% ipython --no-banner

In [1]: import numpy as np

In [2]: np.set_printoptions(suppress=True, linewidth=120)

In [3]: arr = np.loadtxt("run2.csv", delimiter=",")

In [4]: arr
Out[4]: 
array([[-2.,  3.,  2.,  2., -5.,  1., -4.,  1.,  0., -2., -5., -5., -6., -5., -2.],
       [ 3.,  6., -1.,  4., -4.,  0.,  2., -2., -2.,  0., -1., -6.,  5.,  0.,  4.],
       [ 2., -1.,  0.,  1.,  2.,  0., -2., -3., -3.,  2.,  5.,  3.,  1., -1.,  0.],
       [ 2.,  4.,  1.,  0., -3.,  1., -4., -2.,  0.,  6.,  6.,  0.,  0.,  0.,  2.],
       [-5., -4.,  2., -3.,  4., -1.,  1., -3.,  3., -1., -4.,  4.,  1.,  6., -1.],
       [ 1.,  0.,  0.,  1., -1.,  0.,  1.,  3., -3.,  0.,  0., -3.,  1.,  3., -4.],
       [-4.,  2., -2., -4.,  1.,  1.,  4.,  1.,  5., -5., -1., -5., -4.,  0., -3.],
       [ 1., -2., -3., -2., -3.,  3.,  1., -2., -4., -1., -3.,  5.,  2.,  0.,  4.],
       [ 0., -2., -3.,  0.,  3., -3.,  5., -4., -2.,  6.,  2., -4.,  1.,  4.,  1.],
       [-2.,  0.,  2.,  6., -1.,  0., -5., -1.,  6.,  0.,  1., -3., -1., -1.,  1.],
       [-5., -1.,  5.,  6., -4.,  0., -1., -3.,  2.,  1., -6., -6., -5.,  5., -1.],
       [-5., -6.,  3.,  0.,  4., -3., -5.,  5., -4., -3., -6., -2., -1.,  3.,  4.],
       [-6.,  5.,  1.,  0.,  1.,  1., -4.,  2.,  1., -1., -5., -1.,  4.,  2., -1.],
       [-5.,  0., -1.,  0.,  6.,  3.,  0.,  0.,  4., -1.,  5.,  3.,  2.,  0.,  0.],
       [-2.,  4.,  0.,  2., -1., -4., -3.,  4.,  1.,  1., -1.,  4., -1.,  0.,  4.]])

In [5]: vec = np.array([3, -1, 3, 1, -1, 2, -3, -3, 1, -2, -3, 3, 2, -3, -2])

In [6]: y = arr @ vec

In [7]: y
Out[7]: array([ 26.,  -7.,  13.,  -6.,   7., -18., -37.,  24., -63.,  18.,   0., -15.,   6., -14., -14.])

In [8]: np.round(np.linalg.solve(arr, arr[:, 1]), 2) + 0
Out[8]: array([0., 1., 0., 0., 0., 0., 0., 0., 0., 0., 0., 0., 0., 0., 0.])

In [9]: np.round(np.linalg.solve(arr.T, arr[6]), 2) + 0
Out[9]: array([0., 0., 0., 0., 0., 0., 1., 0., 0., 0., 0., 0., 0., 0., 0.])

In [10]: np.round(np.linalg.solve(arr, y + arr[:, 3]), 2)
Out[10]: array([ 3., -1.,  3.,  2., -1.,  2., -3., -3.,  1., -2., -3.,  3.,  2., -3., -2.])

In [11]: np.round(np.linalg.solve(arr, y), 2)
Out[11]: array([ 3., -1.,  3.,  1., -1.,  2., -3., -3.,  1., -2., -3.,  3.,  2., -3., -2.])

In [12]: evals, V = np.linalg.eigh(arr)

In [13]: vec = np.array([-4, 2, -1, 3, 1, -3, -5, 5, -2, -4, -2, 5, -1, -3, -1])

In [14]: vec @ arr @ vec / (vec @ vec), round(evals[0], 2), round(evals[-1], 2)
Out[14]: (np.float64(0.24), np.float64(-23.11), np.float64(20.27))

In [15]: vec @ arr @ vec
Out[15]: np.float64(36.0)

In [16]: gram = arr.T @ arr

In [17]: np.linalg.matrix_rank(gram)
Out[17]: np.int64(15)

In [18]: np.trace(gram), (arr ** 2).sum()
Out[18]: (np.float64(2148.0), np.float64(2148.0))

In [19]: np.allclose(gram, gram.T)
Out[19]: True

In [20]: np.allclose(arr, arr.T)
Out[20]: True

In [21]: np.round(np.sort(np.abs(np.linalg.eigvals(arr))), 2)
Out[21]: array([ 0.25,  2.13,  3.21,  4.55,  4.67,  6.59,  8.16,  8.16, 10.58, 12.22, 14.65, 15.6 , 15.79, 20.27, 23.11])

In [22]: np.round(np.abs(np.linalg.eigvals(arr)).max(), 2)
Out[22]: np.float64(23.11)

In [23]: Y = np.array([[-3, 1],
    ...:     [0, 1],
    ...:     [-3, 3],
    ...:     [-2, -3],
    ...:     [-2, -3],
    ...:     [1, 1],
    ...:     [2, -3],
    ...:     [0, -1],
    ...:     [0, 2],
    ...:     [0, -3]])

In [24]: W2 = np.array([[-2, -2, 1, 2, -1, 1, -1, -2, 0, 0, -2],
    ...:     [0, -2, 0, 0, 2, -2, 2, -1, -1, -1, 0]])

In [25]: rng = np.random.default_rng(32)

In [26]: F = Y @ W2 + 0.3 * rng.normal(size=(10, 11))

In [27]: F.round(2)
Out[27]: 
array([[ 6.27,  4.23, -3.01, -5.8 ,  4.8 , -5.55,  5.5 ,  5.14, -1.62, -1.32,  5.81],
       [ 0.1 , -1.6 ,  0.09, -0.13,  2.14, -2.07,  2.05, -1.2 , -1.36, -0.62, -0.1 ],
       [ 6.04, -0.18, -3.16, -6.11,  9.2 , -8.63,  9.16,  2.83, -2.16, -2.75,  6.28],
       [ 3.84,  9.93, -1.82, -4.52, -4.23,  4.12, -3.27,  7.13,  2.69,  2.63,  4.29],
       [ 3.76,  9.9 , -1.41, -3.98, -4.11,  3.77, -3.6 ,  7.4 ,  2.8 ,  2.58,  3.96],
       [-1.59, -3.86,  0.64,  2.1 ,  1.23, -1.01,  1.05, -3.  , -1.15, -1.2 , -2.41],
       [-4.36,  1.48,  2.13,  4.14, -7.98,  8.13, -7.99, -1.23,  3.05,  2.9 , -4.07],
       [-0.64,  1.83,  0.12, -0.12, -2.27,  1.5 , -2.22,  1.41,  0.8 ,  1.3 , -0.16],
       [ 0.3 , -4.17,  0.1 ,  0.18,  4.17, -4.29,  3.89, -2.27, -2.05, -2.1 , -0.08],
       [ 0.18,  5.68, -0.24, -0.18, -6.08,  5.76, -5.85,  2.67,  3.53,  3.01,  0.35]])

In [28]: gram = F.T @ F

In [29]: np.round(np.linalg.svd(F, compute_uv=False) ** 2, 2)
Out[29]: array([1039.54,  718.29,    2.82,    1.1 ,    0.66,    0.48,    0.28,    0.15,    0.05,    0.01])

In [30]: np.round(np.linalg.eigvalsh(gram)[::-1], 2) + 0
Out[30]: array([1039.54,  718.29,    2.82,    1.1 ,    0.66,    0.48,    0.28,    0.15,    0.05,    0.01,    0.  ])

In [31]: Y = F / np.linalg.norm(F, axis=1)
---------------------------------------------------------------------------
ValueError                                Traceback (most recent call last)
Cell In[31], line 1
----> 1 Y = F / np.linalg.norm(F, axis=1)

ValueError: operands could not be broadcast together with shapes (10,11) (10,) 

In [32]: Y = F / np.linalg.norm(F, axis=1, keepdims=True)

In [33]: gram = Y @ Y.T

In [34]: round(np.degrees(np.arccos(np.clip(gram[4, 7], -1, 1))), 2)
Out[34]: np.float64(41.6)

In [35]: np.round(np.linalg.norm(Y, axis=1), 2)
Out[35]: array([1., 1., 1., 1., 1., 1., 1., 1., 1., 1.])

In [36]: np.argwhere(np.triu(np.abs(gram) > 0.95, 1))
Out[36]: 
array([[1, 7],
       [1, 8],
       [1, 9],
       [2, 6],
       [3, 4],
       [3, 5],
       [4, 5],
       [7, 8],
       [7, 9],
       [8, 9]])

In [37]: (gram - 2 * np.eye(10)).round(6).argmax(axis=1)
Out[37]: array([2, 8, 0, 4, 3, 8, 7, 9, 1, 7])

In [38]: np.linalg.cond(F) > 100
Out[38]: np.True_

In [39]: np.linalg.matrix_rank(F, rtol=0.1)
Out[39]: np.int64(2)

In [40]: [round(float(x), 2) for x in np.linalg.svd(F, compute_uv=False)[:3]]
Out[40]: [32.24, 26.8, 1.68]

In [41]: K = np.triu(rng.random((13, 13)) < 0.2, 1).astype(int)

In [42]: K = K + K.T

In [43]: K
Out[43]: 
array([[0, 0, 1, 1, 1, 0, 0, 0, 1, 0, 0, 0, 1],
       [0, 0, 0, 0, 1, 0, 0, 0, 1, 0, 0, 0, 0],
       [1, 0, 0, 0, 0, 0, 0, 0, 1, 0, 0, 0, 1],
       [1, 0, 0, 0, 0, 1, 0, 1, 1, 0, 0, 0, 1],
       [1, 1, 0, 0, 0, 0, 1, 0, 0, 0, 0, 0, 1],
       [0, 0, 0, 1, 0, 0, 1, 0, 0, 1, 1, 1, 0],
       [0, 0, 0, 0, 1, 1, 0, 0, 0, 0, 1, 0, 0],
       [0, 0, 0, 1, 0, 0, 0, 0, 1, 0, 1, 0, 0],
       [1, 1, 1, 1, 0, 0, 0, 1, 0, 1, 1, 0, 1],
       [0, 0, 0, 0, 0, 1, 0, 0, 1, 0, 0, 0, 1],
       [0, 0, 0, 0, 0, 1, 1, 1, 1, 0, 0, 1, 1],
       [0, 0, 0, 0, 0, 1, 0, 0, 0, 0, 1, 0, 0],
       [1, 0, 1, 1, 1, 0, 0, 0, 1, 1, 1, 0, 0]])

In [44]: # null space of dimension 1

In [45]: gram = K.T @ K

In [46]: (K @ K.T).shape
Out[46]: (13, 13)

In [47]: np.linalg.matrix_rank(gram)
Out[47]: np.int64(12)

In [48]: X = np.loadtxt("x.csv", delimiter=",")

In [49]: X
Out[49]: 
array([[ 0., -2.,  1., -1.,  2., -3.,  4., -1.,  2.],
       [ 2.,  0., -1.,  1., -1., -2.,  2.,  1.,  3.],
       [-1.,  1.,  0.,  2., -2.,  2., -1., -3.,  3.],
       [ 1., -1., -2.,  0., -3.,  2.,  1.,  0., -2.],
       [-2.,  1.,  2.,  3.,  0.,  1.,  1., -1., -1.],
       [ 3.,  2., -2., -2., -1.,  0.,  4.,  0., -2.],
       [-4., -2.,  1., -1., -1., -4.,  0.,  3.,  3.],
       [ 1., -1.,  3.,  0.,  1.,  0., -3.,  0.,  3.],
       [-2., -3., -3.,  2.,  1.,  2., -3., -3.,  0.]])

In [50]: vec = np.array([1, -5, -3, -2, 3, 3, 5, -1, 4])

In [51]: np.round(np.linalg.det(X), 2)
Out[51]: np.float64(0.0)

In [52]: O = np.linalg.solve(np.eye(9) - X, np.eye(9) + X)

In [53]: np.round(O @ O.T, 2) + 0
Out[53]: 
array([[1., 0., 0., 0., 0., 0., 0., 0., 0.],
       [0., 1., 0., 0., 0., 0., 0., 0., 0.],
       [0., 0., 1., 0., 0., 0., 0., 0., 0.],
       [0., 0., 0., 1., 0., 0., 0., 0., 0.],
       [0., 0., 0., 0., 1., 0., 0., 0., 0.],
       [0., 0., 0., 0., 0., 1., 0., 0., 0.],
       [0., 0., 0., 0., 0., 0., 1., 0., 0.],
       [0., 0., 0., 0., 0., 0., 0., 1., 0.],
       [0., 0., 0., 0., 0., 0., 0., 0., 1.]])
